% ipython --no-banner

In [1]: import numpy as np

In [2]: np.set_printoptions(precision=1, suppress=True, linewidth=160, sign=" ")

In [3]: rd = lambda a: np.round(a, 1) + 0

In [4]: m1 = np.load("block17.npy")

In [5]: rd(m1)
Out[5]: 
array([[-0.5, -0.2,  0.2, -0.6,  0.6, -0.1],
       [ 0. , -0.5, -0.3, -0.4, -0.6, -0.3],
       [-0.2,  0.2,  0. ,  0.3,  0.1, -0.9],
       [ 0.2,  0.4, -0.8, -0.3,  0.3,  0. ],
       [-0.7, -0.1, -0.4,  0.5, -0.1,  0.2],
       [ 0.4, -0.7, -0.2,  0.3,  0.4, -0.1]])

In [6]: # keeps lengths

In [7]: r0, v = m1[2], m1[4]

In [8]: rd(r0 @ r0)
Out[8]: np.float64(1.0)

In [9]: p = (r0 @ v) / (r0 @ r0) * r0

In [10]: print(rd(v - p))
[-0.7 -0.1 -0.4  0.5 -0.1  0.2]

In [11]: rd(p)
Out[11]: array([ 0.,  0.,  0.,  0.,  0.,  0.])

In [12]: t = np.radians(120)

In [13]: R = np.eye(6)

In [14]: R[2, 2] = R[4, 4] = np.cos(t)

In [15]: R[2, 4], R[4, 2] = -np.sin(t), np.sin(t)

In [16]: rd(R)
Out[16]: 
array([[ 1. ,  0. ,  0. ,  0. ,  0. ,  0. ],
       [ 0. ,  1. ,  0. ,  0. ,  0. ,  0. ],
       [ 0. ,  0. , -0.5,  0. , -0.9,  0. ],
       [ 0. ,  0. ,  0. ,  1. ,  0. ,  0. ],
       [ 0. ,  0. ,  0.9,  0. , -0.5,  0. ],
       [ 0. ,  0. ,  0. ,  0. ,  0. ,  1. ]])

In [17]: A2 = m1 @ R.T

In [18]: rd(np.linalg.det(R)), np.trace(R)
Out[18]: (np.float64(1.0), np.float64(3.0))

In [19]: rd(np.abs(A2 - m1).max(axis=0))
Out[19]: array([ 0. ,  0. ,  1. ,  0. ,  1.2,  0. ])

In [20]: rd(np.linalg.svd(m1, compute_uv=False)), rd(np.linalg.svd(A2, compute_uv=False))
Out[20]: (array([ 1.,  1.,  1.,  1.,  1.,  1.]), array([ 1.,  1.,  1.,  1.,  1.,  1.]))

In [21]: A2 = np.linalg.inv(m1)

In [22]: print(np.allclose(A2, m1.T))
True

In [23]: rd(np.linalg.slogdet(m1)[0])
Out[23]: np.float64(-1.0)

In [24]: rd(np.linalg.det(m1) * np.linalg.det(A2))
Out[24]: np.float64(1.0)

In [25]: (np.abs(A2) > 1e-9).astype(int)
Out[25]: 
array([[ 1,  1,  1,  1,  1,  1],
       [ 1,  1,  1,  1,  1,  1],
       [ 1,  1,  1,  1,  1,  1],
       [ 1,  1,  1,  1,  1,  1],
       [ 1,  1,  1,  1,  1,  1],
       [ 1,  1,  1,  1,  1,  1]])

In [26]: print(rd(np.linalg.cond(m1)))
1.0

In [27]: rd(np.linalg.inv(A2))
Out[27]: 
array([[-0.5, -0.2,  0.2, -0.6,  0.6, -0.1],
       [ 0. , -0.5, -0.3, -0.4, -0.6, -0.3],
       [-0.2,  0.2,  0. ,  0.3,  0.1, -0.9],
       [ 0.2,  0.4, -0.8, -0.3,  0.3,  0. ],
       [-0.7, -0.1, -0.4,  0.5, -0.1,  0.2],
       [ 0.4, -0.7, -0.2,  0.3,  0.4, -0.1]])

In [28]: rng = np.random.default_rng(709)

In [29]: z = rng.permutation(6)

In [30]: A2 = m1[:, z] * rng.choice([-1, 1], 6)

In [31]: print(rd(A2))
[[ 0.6  0.5 -0.1 -0.2 -0.6  0.2]
 [ 0.4  0.  -0.3  0.3  0.6  0.5]
 [-0.3  0.2 -0.9  0.  -0.1 -0.2]
 [ 0.3 -0.2  0.   0.8 -0.3 -0.4]
 [-0.5  0.7  0.2  0.4  0.1  0.1]
 [-0.3 -0.4 -0.1  0.2 -0.4  0.7]]

In [32]: U, _, Vt = np.linalg.svd(m1.T @ A2)

In [33]: print(rd(U @ Vt))
[[ 0. -1.  0.  0.  0.  0.]
 [ 0.  0.  0.  0.  0. -1.]
 [ 0.  0.  0. -1.  0.  0.]
 [-1.  0.  0.  0.  0.  0.]
 [ 0.  0.  0.  0. -1.  0.]
 [ 0.  0.  1.  0.  0.  0.]]

In [34]: rd(np.linalg.lstsq(m1, A2)[0])
Out[34]: 
array([[ 0., -1.,  0.,  0.,  0.,  0.],
       [ 0.,  0.,  0.,  0.,  0., -1.],
       [ 0.,  0.,  0., -1.,  0.,  0.],
       [-1.,  0.,  0.,  0.,  0.,  0.],
       [ 0.,  0.,  0.,  0., -1.,  0.],
       [ 0.,  0.,  1.,  0.,  0.,  0.]])

In [35]: vec = np.array([0, -1, -3, -1, 2, -2])

In [36]: 6 - np.linalg.matrix_rank(m1 - np.eye(6), tol=1e-8)
Out[36]: np.int64(1)

In [37]: rd(np.linalg.norm(vec)), rd(np.linalg.norm(m1 @ vec))
Out[37]: (np.float64(4.4), np.float64(4.4))

In [38]: rd(m1.T @ (m1 @ vec))
Out[38]: array([ 0., -1., -3., -1.,  2., -2.])

In [39]: print(rd(np.sort(np.abs(np.degrees(np.angle(np.linalg.eigvals(m1)))))))
[   0.    90.1   90.1  132.9  132.9  180. ]

In [40]: rd(np.linalg.det(m1))
Out[40]: np.float64(-1.0)

In [41]: print([p for p in range(1, 25) if np.allclose(np.linalg.matrix_power(m1, p), np.eye(6))])
[]

In [42]: X = np.loadtxt("dump.csv", delimiter=",")

In [43]: X
Out[43]: 
array([[ 2.,  1.,  9.,  0., -5., -1.,  0., -5., -1., -4.,  0., -1.,  0.],
       [-2., -2.,  9.,  9., -3.,  8.,  7.,  7.,  8., -5.,  3.,  0., -2.],
       [ 2.,  1.,  9.,  0., -5., -1.,  0., -5., -1., -4.,  0., -1.,  0.],
       [-9.,  2., -4., -4., -1., -1.,  4., -3.,  1., -1., -2.,  3.,  1.],
       [-8., -2., -6.,  7.,  5., -8.,  3.,  8., -1.,  5., -4.,  0.,  9.],
       [-5.,  0.,  1., -3.,  9., -7.,  3., -5., -4., -8., -2.,  8., -5.],
       [ 2.,  3., -6., -9.,  7.,  5., -1.,  8.,  6.,  1.,  0., -7., -4.],
       [-6., -6., -4.,  4.,  8.,  3., -6., -2., -7., -7.,  2., -6., -6.]])

In [44]: # row 2 repeats row 0

In [45]: print(np.linalg.cond(X) > 100)
True

In [46]: np.linalg.matrix_rank(X, rtol=0.1)
Out[46]: np.int64(7)

In [47]: rk = np.linalg.matrix_rank(X)

In [48]: rk
Out[48]: np.int64(7)

In [49]: N = np.linalg.svd(X)[2][rk:].T

In [50]: [int(np.linalg.matrix_rank(np.delete(X, i, axis=0))) for i in range(8)]
Out[50]: [7, 6, 7, 6, 6, 6, 6, 6]

In [51]: np.allclose(X @ N, 0)
Out[51]: True

In [52]: print([int(np.linalg.matrix_rank(X[:, :j + 1])) for j in range(13)])
[1, 2, 3, 4, 5, 6, 7, 7, 7, 7, 7, 7, 7]

In [53]: U, sv, Vt = np.linalg.svd(X)

In [54]: evecs = Vt[:(sv > 1e-8).sum()]

In [55]: vec = X[4] + -3 * X[7] + rng.integers(2) * np.eye(13)[4]

In [56]: vec
Out[56]: array([ 10.,  16.,   6.,  -5., -19., -17.,  21.,  14.,  20.,  26., -10.,  18.,  27.])

In [57]: rd(np.diag(evecs.T @ evecs))
Out[57]: array([ 0.8,  0.2,  0.7,  0.7,  0.7,  0.6,  0.4,  0.6,  0.4,  0.5,  0.1,  0.8,  0.4])

In [58]: np.allclose(evecs.T @ evecs @ vec, vec)
Out[58]: True

In [59]: np.linalg.matrix_rank(np.vstack([X, vec]))
Out[59]: np.int64(7)

In [60]: r0, v = X[1], X[6]

In [61]: r0 @ r0
Out[61]: np.float64(443.0)

In [62]: r0 @ v
Out[62]: np.float64(-26.0)

In [63]: p = (r0 @ v) / (r0 @ r0) * r0

In [64]: rd(v - p)
Out[64]: array([ 1.9,  2.9, -5.5, -8.5,  6.8,  5.5, -0.6,  8.4,  6.5,  0.7,  0.2, -7. , -4.1])

In [65]: F = np.load("w.npy")

In [66]: F
Out[66]: 
array([[ 0.6, -0.9, -0.1, -0.5,  1.4],
       [ 0.1,  0.3, -0.8,  1.4, -1.1],
       [ 0.7, -0.6, -0.5,  0.1,  0.7],
       [ 0. ,  0.5, -0.4,  0.8,  0.9],
       [-0.8,  0.6, -0.4, -1.7,  0.2],
       [ 0.1, -2.7, -1.8,  1.6,  0.3],
       [-1. , -0.4, -0.8, -1.3,  2.5],
       [ 0.2, -0.4, -0.9,  0. ,  1. ],
       [ 0.5,  1.4,  0.8,  0.7,  0.3],
       [ 0.2, -0.8, -0.9, -0.3,  2. ],
       [ 0.6,  0.3,  0.3,  1.9, -1. ],
       [ 2.4,  0.7,  1.3,  1.6, -0.9],
       [-3.5,  3.5, -3. , -1. ,  0. ],
       [-0.9,  0.3, -1.6, -1.3, -0.3],
       [ 2. ,  0.4,  1.5,  0.3,  0.3],
       [ 1.1,  0.3, -0.1, -1.2, -0.2],
       [-0.1,  1.2, -0.7, -1.6, -0.6]])

In [67]: cov = np.cov(F, rowvar=False)

In [68]: print(rd(F.std(axis=0)))
[ 1.3  1.2  1.1  1.2  1. ]

In [69]: rd(np.corrcoef(F[:, 4], F[:, 0])[0, 1])
Out[69]: np.float64(-0.2)

In [70]: np.median(F, axis=0)
Out[70]: array([ 0.2,  0.3, -0.5,  0. ,  0.3])

In [71]: rd(np.corrcoef(F.T))
Out[71]: 
array([[ 1. , -0.4,  0.9,  0.5, -0.2],
       [-0.4,  1. , -0.1, -0.3, -0.4],
       [ 0.9, -0.1,  1. ,  0.3, -0.1],
       [ 0.5, -0.3,  0.3,  1. , -0.3],
       [-0.2, -0.4, -0.1, -0.3,  1. ]])
